>>> import numpy as np
>>> from numpy import linalg as LA
>>> np.set_printoptions(suppress=True, linewidth=100)
>>> rnd = lambda a: np.round(a, 3) + 0
>>> J = np.array([[-1, 0, 1, 2, 3, 4],
...     [5, 6, 7, 8, 9, 10],
...     [11, 12, 13, 14, 15, 16],
...     [17, 18, 19, 20, 21, 22],
...     [23, 24, 25, 26, 27, 28]])
>>> Y = J / LA.norm(J, axis=1, keepdims=True)
>>> C2 = Y @ Y.T
>>> rnd(C2)
array([[1.   , 0.81 , 0.749, 0.723, 0.709],
       [0.81 , 1.   , 0.995, 0.991, 0.988],
       [0.749, 0.995, 1.   , 0.999, 0.998],
       [0.723, 0.991, 0.999, 1.   , 1.   ],
       [0.709, 0.988, 0.998, 1.   , 1.   ]])
>>> rnd(np.degrees(np.arccos(np.clip(C2[2, 3], -1, 1))))
np.float64(2.205)
>>> ev, vecs = LA.eigh(C2)
>>> vec = np.array([-1, 1, -1, 0, -2])
>>> rnd(vecs * np.maximum(ev, 0) @ vecs.T)
array([[1.   , 0.81 , 0.749, 0.723, 0.709],
       [0.81 , 1.   , 0.995, 0.991, 0.988],
       [0.749, 0.995, 1.   , 0.999, 0.998],
       [0.723, 0.991, 0.999, 1.   , 1.   ],
       [0.709, 0.988, 0.998, 1.   , 1.   ]])
>>> rnd(vec @ C2 @ vec)
np.float64(7.764)
>>> rnd(vecs * np.abs(ev) @ vecs.T)
array([[1.   , 0.81 , 0.749, 0.723, 0.709],
       [0.81 , 1.   , 0.995, 0.991, 0.988],
       [0.749, 0.995, 1.   , 0.999, 0.998],
       [0.723, 0.991, 0.999, 1.   , 1.   ],
       [0.709, 0.988, 0.998, 1.   , 1.   ]])
>>> rnd(LA.eigvalsh(C2[1:, 1:]))
array([0.   , 0.   , 0.015, 3.985])
>>> np.unique(J.round(6), axis=0).shape
(5, 6)
>>> rnd(np.trace(LA.pinv(J) @ J))
np.float64(2.0)
>>> X = np.load("mat.npy")
>>> rnd(X)
array([[ -2.966,  -4.283,  -8.264,  -0.283,  -8.793,  -8.028],
       [ -3.783,  -1.141,  -2.931,   2.859,  -2.095,  -2.013],
       [-13.69 ,   8.87 ,   1.538,  12.87 ,  10.896,   6.717],
       [ -0.722,  -6.305,  -8.748,  -2.305, -11.137,  -9.443],
       [ -4.425,  -2.017,  -5.908,   1.983,  -4.956,  -4.932],
       [  1.293,  -4.906,  -2.296,  -0.906,  -5.436,  -3.366],
       [-11.103,   4.369,  -3.67 ,   8.369,   2.922,   0.126],
       [-10.781,   5.122,  -1.506,   9.122,   5.118,   2.306],
       [-11.325,   5.032,  -2.633,   9.032,   4.276,   1.321],
       [ -4.41 ,  -0.727,  -3.119,   3.273,  -1.806,  -1.962]])
>>> left, s, Vh = LA.svd(X)
>>> vecs = Vh[:(s > 1e-8).sum()]
>>> rng = np.random.default_rng(3695)
>>> vec = X[5] + -3 * X[1] + rng.integers(2) * np.eye(6)[2]
>>> rnd(vec)
array([12.642, -1.482,  7.497, -9.482,  0.849,  2.673])
>>> np.allclose(vecs.T @ vecs @ vec, vec)
False
>>> np.unique(X.round(6), axis=0).shape
(10, 6)
>>> np.abs(np.diag(LA.qr(X)[1])) > 1e-9
array([ True,  True,  True, False, False, False])
>>> rnd(X @ LA.pinv(X) @ X)
array([[ -2.966,  -4.283,  -8.264,  -0.283,  -8.793,  -8.028],
       [ -3.783,  -1.141,  -2.931,   2.859,  -2.095,  -2.013],
       [-13.69 ,   8.87 ,   1.538,  12.87 ,  10.896,   6.717],
       [ -0.722,  -6.305,  -8.748,  -2.305, -11.137,  -9.443],
       [ -4.425,  -2.017,  -5.908,   1.983,  -4.956,  -4.932],
       [  1.293,  -4.906,  -2.296,  -0.906,  -5.436,  -3.366],
       [-11.103,   4.369,  -3.67 ,   8.369,   2.922,   0.126],
       [-10.781,   5.122,  -1.506,   9.122,   5.118,   2.306],
       [-11.325,   5.032,  -2.633,   9.032,   4.276,   1.321],
       [ -4.41 ,  -0.727,  -3.119,   3.273,  -1.806,  -1.962]])
>>> rnd(np.trace(LA.pinv(X) @ X))
np.float64(3.0)
